$ ipython --no-banner

In [1]: import numpy as np

In [2]: np.set_printoptions(precision=3, suppress=True, linewidth=100)

In [3]: def rd(a):
   ...:     return np.round(a, 3) + 0
   ...: 

In [4]: M = np.loadtxt("block10.csv", delimiter=",")

In [5]: M
Out[5]: 
array([[ 1., -2.,  4.],
       [ 1., -1.,  1.],
       [ 1.,  0.,  0.]])

In [6]: w, evecs = np.linalg.eig(M)

In [7]: rd(np.sort(np.linalg.eigvals(np.linalg.inv(M))))
Out[7]: array([-1. +0.j, -1. +0.j,  0.5+0.j])

In [8]: rd(w)
Out[8]: array([ 2., -1., -1.])

In [9]: rd(M @ evecs[:, 0] - w[0] * evecs[:, 0])
Out[9]: array([0., 0., 0.])

In [10]: rd(np.prod(w))
Out[10]: np.float64(2.0)

In [11]: rng = np.random.default_rng(12)

In [12]: idx = rng.permutation(3)

In [13]: idx
Out[13]: array([1, 2, 0])

In [14]: B = M[idx][:, idx]

In [15]: rd(np.sort(np.abs(np.linalg.eigvals(B))))
Out[15]: array([1., 1., 2.])

In [16]: def softmax(z):
    ...:     e = np.exp(z - z.max(axis=-1, keepdims=True))
    ...:     return e / e.sum(axis=-1, keepdims=True)
    ...: 

In [17]: softmax(M).sum(axis=1)
Out[17]: array([1., 1., 1.])

In [18]: rd(softmax(10 * M[2]))
Out[18]: array([1., 0., 0.])

In [19]: S = M @ M.T / np.sqrt(3)

In [20]: rd(softmax(S)[2] @ M)
Out[20]: array([ 1.   , -1.   ,  1.667])

In [21]: C2 = M.T @ M

In [22]: np.trace(C2), (M ** 2).sum()
Out[22]: (np.float64(25.0), np.float64(25.0))

In [23]: (M @ M.T).shape
Out[23]: (3, 3)

In [24]: np.linalg.matrix_rank(C2)
Out[24]: np.int64(3)

In [25]: J = np.load("layer19.npy")

In [26]: J
Out[26]: 
array([[1, 0, 0, 0, 0, 0, 0],
       [0, 0, 0, 0, 0, 0, 1],
       [0, 0, 0, 0, 0, 1, 0],
       [0, 1, 0, 0, 0, 0, 0],
       [0, 0, 0, 1, 0, 0, 0],
       [0, 0, 0, 0, 1, 0, 0],
       [0, 0, 1, 0, 0, 0, 0]])

In [27]: # splits into 2 blocks

In [28]: rd(np.sort(np.abs(np.linalg.eigvals(J))))
Out[28]: array([1., 1., 1., 1., 1., 1., 1.])

In [29]: np.linalg.determinant(J)
---------------------------------------------------------------------------
AttributeError                            Traceback (most recent call last)
Cell In[29], line 1
----> 1 np.linalg.determinant(J)

AttributeError: module 'numpy.linalg' has no attribute 'determinant'
